$ python -q
>>> import numpy as np
>>> np.set_printoptions(precision=2, suppress=True, linewidth=100)
>>> arr = np.array([[-1.8, 0.3, -0.2],
...     [1.4, 0.0, -0.5],
...     [-0.9, 0.8, 0.7],
...     [-0.8, 1.9, 0.1],
...     [-0.2, 1.0, -1.0],
...     [0.6, 1.6, 2.6]])
>>> arr[:, 2] *= 20
>>> arr
array([[ -1.8,   0.3,  -4. ],
       [  1.4,   0. , -10. ],
       [ -0.9,   0.8,  14. ],
       [ -0.8,   1.9,   2. ],
       [ -0.2,   1. , -20. ],
       [  0.6,   1.6,  52. ]])
>>> C2 = arr.T @ arr
>>> np.linalg.matrix_rank(C2)
np.int64(3)
>>> np.allclose(C2, C2.T)
True
>>> (arr @ arr.T).shape
(6, 6)
>>> out = arr / np.sqrt((arr ** 2).mean(axis=1, keepdims=True))
>>> np.linalg.norm(out, axis=1)
array([1.73, 1.73, 1.73, 1.73, 1.73, 1.73])
>>> np.linalg.matrix_rank(out) == np.linalg.matrix_rank(arr)
np.True_
>>> out[1]
array([ 0.24,  0.  , -1.72])
>>> np.round(np.linalg.norm(arr, 2) / np.linalg.norm(arr), 2)
np.float64(1.0)
>>> round(np.log10(np.linalg.cond(arr)))
1
>>> np.linalg.matrix_rank(arr, rtol=0.1)
np.int64(1)
>>> np.linalg.cond(arr) > 100
np.False_
>>> mat = np.load("mat.npy")
>>> mat
array([[-4,  0,  0],
       [ 0,  1,  3],
       [ 0,  0, -4]])
>>> np.round(np.linalg.det(mat.T), 2)
np.float64(16.0)
>>> round(float(np.linalg.eigvals(mat).sum().real), 2)
-7.0
>>> np.einsum("ij,ji->", mat, mat)
np.int64(33)
>>> F = np.array([[-1, 2, 0], [-3, -1, 0], [2, 2, -1]])
>>> F[-1] = F[0] + -2 * F[1]
>>> F
array([[-1,  2,  0],
       [-3, -1,  0],
       [ 5,  4,  0]])
>>> # rank 2
>>> np.einsum("ii->", F)
np.int64(-2)
>>> round(float(np.linalg.det(F[::-1])), 2)
0.0
>>> np.kron(np.eye(2, dtype=int), F)
array([[-1,  2,  0,  0,  0,  0],
       [-3, -1,  0,  0,  0,  0],
       [ 5,  4,  0,  0,  0,  0],
       [ 0,  0,  0, -1,  2,  0],
       [ 0,  0,  0, -3, -1,  0],
       [ 0,  0,  0,  5,  4,  0]])
>>> out = np.array([[-3, -3, -1], [-6, -9, 0]])
>>> W2 = np.kron(out, F)
>>> W2.shape
(6, 9)
>>> np.round(np.linalg.norm(W2, 2), 2), round(np.linalg.norm(out, 2) * np.linalg.norm(F, 2), 2)
(np.float64(82.13), np.float64(82.13))
>>> np.linalg.matrix_rank(W2)
np.int64(4)
>>> U, sv, VT = np.linalg.svd(F)
>>> vecs = VT[:(sv > 1e-8).sum()]
>>> rng = np.random.default_rng(3858)
>>> x0 = F[0] + 4 * F[1] + rng.integers(2) * np.eye(3)[2]
>>> x0
array([-13.,  -2.,   1.])
>>> np.round(np.linalg.norm(x0 - vecs.T @ vecs @ x0), 2)
np.float64(1.0)
>>> np.allclose(vecs.T @ vecs @ x0, x0)
False
>>> np.round(np.abs(np.linalg.eigvals(F)).max(), 2)
np.float64(2.65)
>>> np.trace(F)
np.int64(-2)
>>> np.allclose(F @ F.T, F.T @ F)
False
>>> M = np.array([[-0.7, 5.0, -1.0, 4.0, 3.0, 4.0],
...     [4.0, -1.7, 2.0, 2.0, -3.0, 5.0],
...     [0.0, 1.0, 3.3, -2.0, 3.0, -3.0],
...     [0.0, 5.0, -4.0, 5.3, 3.0, 4.0],
...     [4.0, 0.0, 1.0, -4.0, 5.3, 4.0],
...     [-1.0, 5.0, -1.0, 4.0, 3.0, 4.3]])
>>> M
array([[-0.7,  5. , -1. ,  4. ,  3. ,  4. ],
       [ 4. , -1.7,  2. ,  2. , -3. ,  5. ],
       [ 0. ,  1. ,  3.3, -2. ,  3. , -3. ],
       [ 0. ,  5. , -4. ,  5.3,  3. ,  4. ],
       [ 4. ,  0. ,  1. , -4. ,  5.3,  4. ],
       [-1. ,  5. , -1. ,  4. ,  3. ,  4.3]])
>>> U, sv, VT = np.linalg.svd(M)
>>> sv
array([15.2 ,  9.16,  8.43,  3.9 ,  1.6 ,  0.07])
>>> np.argmax(sv[:-1] / (sv[1:] + 1e-6)) + 1
np.int64(5)
>>> out = U[:, :5] @ np.diag(sv[:5]) @ VT[:5]
>>> round(np.abs(M - out).max(), 2)
np.float64(0.04)
>>> out.round(2) + 0
array([[-0.72,  4.96, -0.99,  4.02,  3.03,  4.  ],
       [ 4.  , -1.7 ,  2.  ,  2.  , -3.  ,  5.  ],
       [ 0.  ,  1.  ,  3.3 , -2.  ,  3.  , -3.  ],
       [ 0.  ,  5.01, -4.  ,  5.3 ,  3.  ,  4.  ],
       [ 4.  ,  0.  ,  1.  , -4.  ,  5.3 ,  4.  ],
       [-0.99,  5.03, -1.  ,  3.98,  2.98,  4.3 ]])
>>> np.linalg.matrix_rank(out)
np.int64(5)
>>> np.linalg.matrix_rank(M, rtol=0.05)
np.int64(5)
>>> round(float(np.linalg.norm(M - out) / np.linalg.norm(M)), 2)
0.0
>>> M.mean(axis=0)
array([1.05, 2.38, 0.05, 1.55, 2.38, 3.05])
>>> np.linalg.matrix_rank(M)
np.int64(6)
>>> np.diff(M, axis=0)
array([[ 4.7, -6.7,  3. , -2. , -6. ,  1. ],
       [-4. ,  2.7,  1.3, -4. ,  6. , -8. ],
       [ 0. ,  4. , -7.3,  7.3,  0. ,  7. ],
       [ 4. , -5. ,  5. , -9.3,  2.3,  0. ],
       [-5. ,  5. , -2. ,  8. , -2.3,  0.3]])
>>> M.sum(axis=0)
array([ 6.3, 14.3,  0.3,  9.3, 14.3, 18.3])
>>> M.shape
(6, 6)
>>> np.linalg.svd(M, compute_uv=False)
array([15.2 ,  9.16,  8.43,  3.9 ,  1.6 ,  0.07])
>>> (M + M.T) / 2
array([[-0.7,  4.5, -0.5,  2. ,  3.5,  1.5],
       [ 4.5, -1.7,  1.5,  3.5, -1.5,  5. ],
       [-0.5,  1.5,  3.3, -3. ,  2. , -2. ],
       [ 2. ,  3.5, -3. ,  5.3, -0.5,  4. ],
       [ 3.5, -1.5,  2. , -0.5,  5.3,  3.5],
       [ 1.5,  5. , -2. ,  4. ,  3.5,  4.3]])
>>> np.sort(np.abs(np.linalg.eigvals(M)))
array([ 0.3 ,  1.59,  1.59,  7.15,  7.62, 13.07])
>>> round(float(np.abs(np.linalg.eigvals(M)).max()), 2)
13.07
>>> np.allclose(M, M.T)
False
>>> feats = np.load("arr.npy")
>>> feats
array([[-0.7,  1.9,  1.1,  2.3, -0.6],
       [-2.4, -0.1,  1.1, -0.5,  1.5],
       [ 0.4,  0.8,  0.5,  0.2,  0.1]])
>>> out = np.array([[6, 6, -8], [-3, 8, 6]])
>>> W2 = np.kron(out, feats)
>>> np.linalg.matrix_rank(W2)
np.int64(6)
>>> round(float(np.linalg.norm(W2, 2)), 2), round(np.linalg.norm(out, 2) * np.linalg.norm(feats, 2), 2)
(40.96, np.float64(40.96))
>>> W2.shape
(6, 15)
>>> W0 = np.load("data.npy")
>>> W0
array([[ 0.1,  0.6,  1.3,  0.4, -1. ],
       [ 2.4, -1. , -1.5, -0.9, -1.1],
       [ 0.5,  0.1,  0.1,  0.4,  0. ],
       [ 0.3,  0.3,  1. , -0.4, -0.3],
       [-1.4, -0.2,  0.4,  1.3, -1. ]])
>>> np.linalg.eigvals(W0)
array([ 1.56,  0.43, -0.8 , -1.8 , -1.59])
>>> round(float(np.einsum("ij,ji->", W0, W0)), 2)
9.02
>>> np.round(np.linalg.det(W0.T), 2)
np.float64(-1.54)
>>> round(np.linalg.det(W0[::-1]), 2)
np.float64(-1.54)
>>> round(float(np.linalg.det(2 * W0)), 2), round(float(np.linalg.det(W0)), 2)
(-49.14, -1.54)
>>> np.poly(W0)
array([ 1.  ,  2.2 , -2.09, -5.98, -0.81,  1.54])
>>> W1 = np.array([[1, 2], [0, 1], [1, 1], [2, 2], [2, 2]])
>>> b = np.array([2, -2])
>>> act = np.maximum(W0 @ W1 + b, 0)
>>> np.linalg.matrix_rank(act)
np.int64(1)
>>> W2 = np.array([[0, 3], [2, 0]])
>>> (act @ W2).round(6).argmax(axis=1)
array([1, 0, 1, 1, 1])
>>> act @ W2
array([[ 0. ,  6.6],
       [ 0. ,  0. ],
       [ 0. , 10.2],
       [ 0. ,  5.7],
       [ 0. ,  4.8]])
>>> out = W0 / np.sqrt((W0 ** 2).mean(axis=1, keepdims=True))
>>> np.linalg.norm(out, axis=1)
array([2.24, 2.24, 2.24, 2.24, 2.24])
>>> np.linalg.matrix_rank(out) == np.linalg.matrix_rank(W0)
np.True_
>>> np.linalg.matrix_rank(W0 - W0.mean(axis=1, keepdims=True))
np.int64(4)
>>> out[3]
array([ 0.56,  0.56,  1.87, -0.75, -0.56])
>>> W0.sum(axis=1)
array([ 1.4, -2.1,  1.1,  0.9, -0.9])
>>> np.abs(W0).max()
np.float64(2.4)
>>> np.count_nonzero(W0)
np.int64(24)
>>> W0 - W0[0]
array([[ 0. ,  0. ,  0. ,  0. ,  0. ],
       [ 2.3, -1.6, -2.8, -1.3, -0.1],
       [ 0.4, -0.5, -1.2,  0. ,  1. ],
       [ 0.2, -0.3, -0.3, -0.8,  0.7],
       [-1.5, -0.8, -0.9,  0.9,  0. ]])
>>> J = np.array([[-2, 0, -1, 2, 3],
...     [0, 6, -2, 0, 2],
...     [-1, -2, -6, 2, -4],
...     [2, 0, 2, 2, -4],
...     [3, 2, -4, -4, -6]])
>>> J
array([[-2,  0, -1,  2,  3],
       [ 0,  6, -2,  0,  2],
       [-1, -2, -6,  2, -4],
       [ 2,  0,  2,  2, -4],
       [ 3,  2, -4, -4, -6]])
>>> # equal to its transpose
>>> x0 = np.array([3, -3, 0, 3, 1])
>>> target = W0 @ x0
>>> target
array([-1.3,  6.4,  2.4, -1.5, -0.7])
>>> np.round(np.linalg.solve(W0.T, W0[0]), 2) + 0
array([1., 0., 0., 0., 0.])
>>> np.round(np.linalg.solve(W0, 3 * target), 2) + 0
array([ 9., -9.,  0.,  9.,  3.])
